$ ipython --no-banner

In [1]: import numpy as np

In [2]: import numpy.linalg as la

In [3]: np.set_printoptions(suppress=True, linewidth=160)

In [4]: data = np.load("dump.npy")

In [5]: data
Out[5]: 
array([[-1,  0],
       [ 1,  2],
       [ 3,  4]])

In [6]: r0, g = data[2], data[1]

In [7]: r0 @ g
Out[7]: np.int64(11)

In [8]: pr = (r0 @ g) / (r0 @ r0) * r0

In [9]: la.matrix_rank(np.outer(r0, g))
Out[9]: np.int64(1)

In [10]: np.round(g - pr, 2)
Out[10]: array([-0.32,  0.24])

In [11]: round(float((g - pr) @ r0), 2)
Out[11]: -0.0

In [12]: pr
Out[12]: array([1.32, 1.76])

In [13]: mat = np.array([[-2, -3, 3, -5, -5],
    ...:     [-3, -5, -4, -1, -3],
    ...:     [-4, 4, -5, -5, 4],
    ...:     [-3, 5, 2, -2, -3],
    ...:     [3, -4, -3, -1, 2]])

In [14]: mat[:, 1] = -3 * mat[:, 3]

In [15]: mat
Out[15]: 
array([[-2, 15,  3, -5, -5],
       [-3,  3, -4, -1, -3],
       [-4, 15, -5, -5,  4],
       [-3,  6,  2, -2, -3],
       [ 3,  3, -3, -1,  2]])

In [16]: Uu, sigma, vt = la.svd(mat)

In [17]: np.argmax(sigma[:-1] / (sigma[1:] + 1e-6)) + 1
Out[17]: np.int64(4)

In [18]: sigma.round(2) + 0
Out[18]: array([24.3 ,  9.92,  5.53,  3.71,  0.  ])

In [19]: A2 = Uu[:, :4] @ np.diag(sigma[:4]) @ vt[:4]

In [20]: round(float(la.norm(mat - A2, 2)), 2), round(sigma[4], 2)
Out[20]: (0.0, np.float64(0.0))

In [21]: la.matrix_rank(A2)
Out[21]: np.int64(4)

In [22]: la.matrix_rank(mat, rtol=0.05)
Out[22]: np.int64(4)

In [23]: A2.round(2)
Out[23]: 
array([[-2., 15.,  3., -5., -5.],
       [-3.,  3., -4., -1., -3.],
       [-4., 15., -5., -5.,  4.],
       [-3.,  6.,  2., -2., -3.],
       [ 3.,  3., -3., -1.,  2.]])

In [24]: r0 = np.array([0, -1, 3])

In [25]: np.correlate(mat[1], mat[4], "full")
Out[25]: array([ -6,   9,  -2, -16,   7,   3,  -6, -12,  -9])

In [26]: np.array([np.convolve(row, r0, "same") for row in mat])
Out[26]: 
array([[  2, -21,  42,  14, -10],
       [  3, -12,  13, -11,   0],
       [  4, -27,  50, -10, -19],
       [  3, -15,  16,   8,  -3],
       [ -3,   6,  12,  -8,  -5]])

In [27]: np.polyval(r0, mat[1])
Out[27]: array([6, 0, 7, 4, 6])

In [28]: A2 = np.array([[1, 1], [1, -1]])

In [29]: rng = np.random.default_rng(814)

In [30]: X = np.kron(A2, np.kron(A2, A2))[rng.permutation(8)][:3]

In [31]: X
Out[31]: 
array([[ 1,  1,  1,  1,  1,  1,  1,  1],
       [ 1, -1,  1, -1,  1, -1,  1, -1],
       [ 1, -1, -1,  1,  1, -1, -1,  1]])

In [32]: gram = X.T @ X

In [33]: gram
Out[33]: 
array([[ 3, -1,  1,  1,  3, -1,  1,  1],
       [-1,  3,  1,  1, -1,  3,  1,  1],
       [ 1,  1,  3, -1,  1,  1,  3, -1],
       [ 1,  1, -1,  3,  1,  1, -1,  3],
       [ 3, -1,  1,  1,  3, -1,  1,  1],
       [-1,  3,  1,  1, -1,  3,  1,  1],
       [ 1,  1,  3, -1,  1,  1,  3, -1],
       [ 1,  1, -1,  3,  1,  1, -1,  3]])

In [34]: (X @ X.T).shape
Out[34]: (3, 3)

In [35]: A2 = X + rng.integers(-2, 3, (3, 2)) @ rng.integers(-2, 3, (2, 8))

In [36]: A2
Out[36]: 
array([[ 1, -1,  3,  1,  1,  3,  5,  5],
       [ 1,  1, -1, -1,  1, -3, -3, -5],
       [ 1, -3,  1,  1,  1,  1,  3,  5]])

In [37]: A2 - X
Out[37]: 
array([[ 0, -2,  2,  0,  0,  2,  4,  4],
       [ 0,  2, -2,  0,  0, -2, -4, -4],
       [ 0, -2,  2,  0,  0,  2,  4,  4]])

In [38]: la.matrix_rank(A2 - X, tol=1e-8)
Out[38]: np.int64(1)

In [39]: Uu, sigma, vt = la.svd(A2, full_matrices=False)

In [40]: np.round(vt @ vt.T, 2) + 0
Out[40]: 
array([[1., 0., 0.],
       [0., 1., 0.],
       [0., 0., 1.]])

In [41]: np.round(Uu.T @ Uu, 2) + 0
Out[41]: 
array([[1., 0., 0.],
       [0., 1., 0.],
       [0., 0., 1.]])

In [42]: np.allclose(Uu * sigma @ vt, A2)
Out[42]: True

In [43]: sigma.round(2)
Out[43]: array([12.41,  2.83,  2.46])

In [44]: round(float(np.sqrt((sigma ** 2).sum())), 2), np.round(la.norm(A2), 2)
Out[44]: (12.96, np.float64(12.96))

In [45]: np.round(np.cumsum(sigma ** 2) / np.sum(sigma ** 2), 2)
Out[45]: array([0.92, 0.96, 1.  ])

In [46]: Uu.shape, sigma.shape, vt.shape
Out[46]: ((3, 3), (3,), (3, 8))

In [47]: np.round(sigma / sigma[0], 2)
Out[47]: array([1.  , 0.23, 0.2 ])

In [48]: r0 = np.array([3, 0])

In [49]: np.polyval(r0, X[0])
Out[49]: array([3, 3, 3, 3, 3, 3, 3, 3])

In [50]: np.convolve(X[0], r0)
Out[50]: array([3, 3, 3, 3, 3, 3, 3, 3, 0])

In [51]: E = np.load("out17.npy")

In [52]: E
Out[52]: 
array([[-2., -3.,  0.,  0.],
       [-3., -7., -3.,  0.],
       [ 0., -3., -5., -3.],
       [ 0.,  0., -3.,  2.]])

In [53]: q, V = la.qr(E[:, :2])[0], la.qr(E[:, 2:])[0]

In [54]: sigma = la.svd(q.T @ V, compute_uv=False)

In [55]: round(la.norm(q @ q.T - V @ V.T, 2), 2)
Out[55]: np.float64(0.95)

In [56]: np.round(np.degrees(np.arccos(sigma.clip(0, 1))), 2)
Out[56]: array([13.83, 71.33])

In [57]: (sigma > 0.9).sum()
Out[57]: np.int64(1)

In [58]: A2 = E[0, 0] * E[1:] - np.outer(E[1:, 0], E[0])

In [59]: A2
Out[59]: 
array([[ 0.,  5.,  6.,  0.],
       [ 0.,  6., 10.,  6.],
       [ 0.,  0.,  6., -4.]])

In [60]: E[:, 0] / E[0, 0]
Out[60]: array([ 1. ,  1.5, -0. , -0. ])

In [61]: A2 = la.inv(E)

In [62]: round(float(la.slogdet(E)[0]), 2)
Out[62]: -1.0

In [63]: np.round(E @ A2, 2) + 0
Out[63]: 
array([[1., 0., 0., 0.],
       [0., 1., 0., 0.],
       [0., 0., 1., 0.],
       [0., 0., 0., 1.]])

In [64]: np.round(la.inv(A2), 2) + 0
Out[64]: 
array([[-2., -3.,  0.,  0.],
       [-3., -7., -3.,  0.],
       [ 0., -3., -5., -3.],
       [ 0.,  0., -3.,  2.]])

In [65]: round(la.det(E) * la.det(A2), 2)
Out[65]: np.float64(1.0)

In [66]: [round(float(la.det(E[:i, :i])), 2) + 0 for i in range(1, 5)]
Out[66]: [-2.0, 5.0, -7.0, -59.0]

In [67]: m1 = np.array([[1.0, 2.0, 0.0, 7.0, 1.0],
    ...:     [0.0, 2.0, 0.0, -7.0, 3.0],
    ...:     [2.0, 1.0, 0.0, 6.0, -6.0],
    ...:     [0.0, 0.0, 0.0, 0.0, 2.0],
    ...:     [0.0, 0.0, 0.0, 2.0, 2.0]])

In [68]: m1
Out[68]: 
array([[ 1.,  2.,  0.,  7.,  1.],
       [ 0.,  2.,  0., -7.,  3.],
       [ 2.,  1.,  0.,  6., -6.],
       [ 0.,  0.,  0.,  0.,  2.],
       [ 0.,  0.,  0.,  2.,  2.]])

In [69]: rank = la.matrix_rank(m1)

In [70]: rank
Out[70]: np.int64(4)

In [71]: null = la.svd(m1)[2][rank:].T

In [72]: np.round(null[:, 0] / null[np.abs(null[:, 0]).round(6).argmax(), 0], 2) + 0
Out[72]: array([0., 0., 1., 0., 0.])

In [73]: [int(la.matrix_rank(np.delete(m1, i, axis=0))) for i in range(5)]
Out[73]: [4, 4, 4, 4, 4]

In [74]: np.round(m1 @ null, 2) + 0
Out[74]: 
array([[0.],
       [0.],
       [0.],
       [0.],
       [0.]])

In [75]: null.shape
Out[75]: (5, 1)

In [76]: np.allclose(m1 @ null, 0)
Out[76]: True

In [77]: P = np.triu(np.array([[5, 2, 0, 5, 4],
    ...:     [5, 4, 3, 2, 5],
    ...:     [2, 2, 3, 0, 4],
    ...:     [1, 2, 1, 4, 1],
    ...:     [1, 0, 4, 2, 2]]), 1) + np.eye(5)

In [78]: A2 = P @ m1 @ la.inv(P)

In [79]: round(float(la.det(A2)), 2)
Out[79]: 0.0

In [80]: la.matrix_rank(A2)
Out[80]: np.int64(4)

In [81]: Uu, sigma, vt = la.svd(m1)

In [82]: np.argmax(sigma[:-1] / (sigma[1:] + 1e-6)) + 1
Out[82]: np.int64(4)

In [83]: A2 = Uu[:, :4] @ np.diag(sigma[:4]) @ vt[:4]

In [84]: np.round(np.abs(m1 - A2).max(), 2)
Out[84]: np.float64(0.0)

In [85]: la.matrix_rank(m1, rtol=0.05)
Out[85]: np.int64(3)

In [86]: q, _ = la.qr(np.array([[1.2], [0.6], [1.2]]))

In [87]: K = q @ q.T

In [88]: K.round(2)
Out[88]: 
array([[0.44, 0.22, 0.44],
       [0.22, 0.11, 0.22],
       [0.44, 0.22, 0.44]])

In [89]: Uu, sigma, vt = la.svd(K)

In [90]: V = vt[:(sigma > 1e-8).sum()]

In [91]: x0 = K[0] + 3 * K[1] + rng.integers(2) * np.eye(3)[0]

In [92]: x0.round(2)
Out[92]: array([1.11, 0.56, 1.11])

In [93]: np.round(la.norm(x0 - V.T @ V @ x0), 2)
Out[93]: np.float64(0.0)

In [94]: np.round(V.T @ V, 2)
Out[94]: 
array([[0.44, 0.22, 0.44],
       [0.22, 0.11, 0.22],
       [0.44, 0.22, 0.44]])

In [95]: np.round(np.diag(V.T @ V), 2)
Out[95]: array([0.44, 0.11, 0.44])

In [96]: np.allclose(V.T @ V @ x0, x0)
Out[96]: True

In [97]: w, V = la.eigh(K)

In [98]: np.abs(V[:, -1]).round(6).argmax()
Out[98]: np.int64(0)

In [99]: np.round(V.T @ V, 2) + 0
Out[99]: 
array([[1., 0., 0.],
       [0., 1., 0.],
       [0., 0., 1.]])

In [100]: np.round(la.svd(K, compute_uv=False), 2) + 0
Out[100]: array([1., 0., 0.])

In [101]: np.round(V.T @ K @ V, 2) + 0
Out[101]: 
array([[0., 0., 0.],
       [0., 0., 0.],
       [0., 0., 1.]])

In [102]: round(w.sum(), 2), round(float(np.trace(K)), 2)
Out[102]: (np.float64(1.0), 1.0)

In [103]: (w > 1e-8).sum(), (w < -1e-8).sum()
Out[103]: (np.int64(1), np.int64(0))

In [104]: np.unique(w.round(6) + 0, return_counts=True)[1]
Out[104]: array([2, 1])

In [105]: labels = rng.permutation(3)

In [106]: labels
Out[106]: array([2, 1, 0])

In [107]: A2 = K[labels][:, labels]

In [108]: np.round(np.sort(np.abs(la.eigvals(A2))), 2) + 0
Out[108]: array([0., 0., 1.])

In [109]: np.round(np.trace(A2), 2)
Out[109]: np.float64(1.0)

In [110]: np.allclose(A2, K)
Out[110]: True

In [111]: np.round(np.diag(A2), 2)
Out[111]: array([0.44, 0.11, 0.44])

In [112]: np.round(np.abs(la.eigvals(K)).max(), 2)
Out[112]: np.float64(1.0)

In [113]: (K - K.T) / 2
Out[113]: 
array([[0., 0., 0.],
       [0., 0., 0.],
       [0., 0., 0.]])

In [114]: np.round(la.matrix_power(K, 2), 2)
Out[114]: 
array([[0.44, 0.22, 0.44],
       [0.22, 0.11, 0.22],
       [0.44, 0.22, 0.44]])

In [115]: np.round(np.sort(np.abs(la.eigvals(K))), 2) + 0
Out[115]: array([0., 0., 1.])

In [116]: np.round(la.norm(K, axis=0), 2)
Out[116]: array([0.67, 0.33, 0.67])

In [117]: round(la.norm(K, 2), 2)
Out[117]: np.float64(1.0)

In [118]: round(float(K[0] @ K[2]), 2)
Out[118]: 0.44

In [119]: round(float(la.norm(K[0] - K[2])), 2)
Out[119]: 0.0

In [120]: np.round(la.norm(K, axis=1), 2)
Out[120]: array([0.67, 0.33, 0.67])

In [121]: round(float(la.norm(K, "nuc")), 2)
Out[121]: 1.0

In [122]: F = np.array([[-2.1, 0.1, -0.4],
     ...:     [0.7, -0.5, -0.3],
     ...:     [-0.3, -3.1, 0.7],
     ...:     [0.2, 0.6, 0.3]])

In [123]: F[:, 1] *= 5

In [124]: F
Out[124]: 
array([[ -2.1,   0.5,  -0.4],
       [  0.7,  -2.5,  -0.3],
       [ -0.3, -15.5,   0.7],
       [  0.2,   3. ,   0.3]])

In [125]: def softmax(z):
     ...:     e = np.exp(z - z.max(axis=-1, keepdims=True))
     ...:     return e / e.sum(axis=-1, keepdims=True)
     ...: 

In [126]: np.round(softmax(F).sum(axis=1), 2)
Out[126]: array([1., 1., 1., 1.])

In [127]: np.round(softmax(10 * F[3]), 2) + 0
Out[127]: array([0., 1., 0.])

In [128]: S = F @ F.T / np.sqrt(3)

In [129]: softmax(S).round(6).argmax(axis=1)
Out[129]: array([0, 2, 2, 3])

In [130]: np.round(softmax(S), 2) + 0
Out[130]: 
array([[0.89, 0.01, 0.  , 0.1 ],
       [0.  , 0.  , 1.  , 0.  ],
       [0.  , 0.  , 1.  , 0.  ],
       [0.01, 0.  , 0.  , 0.99]])
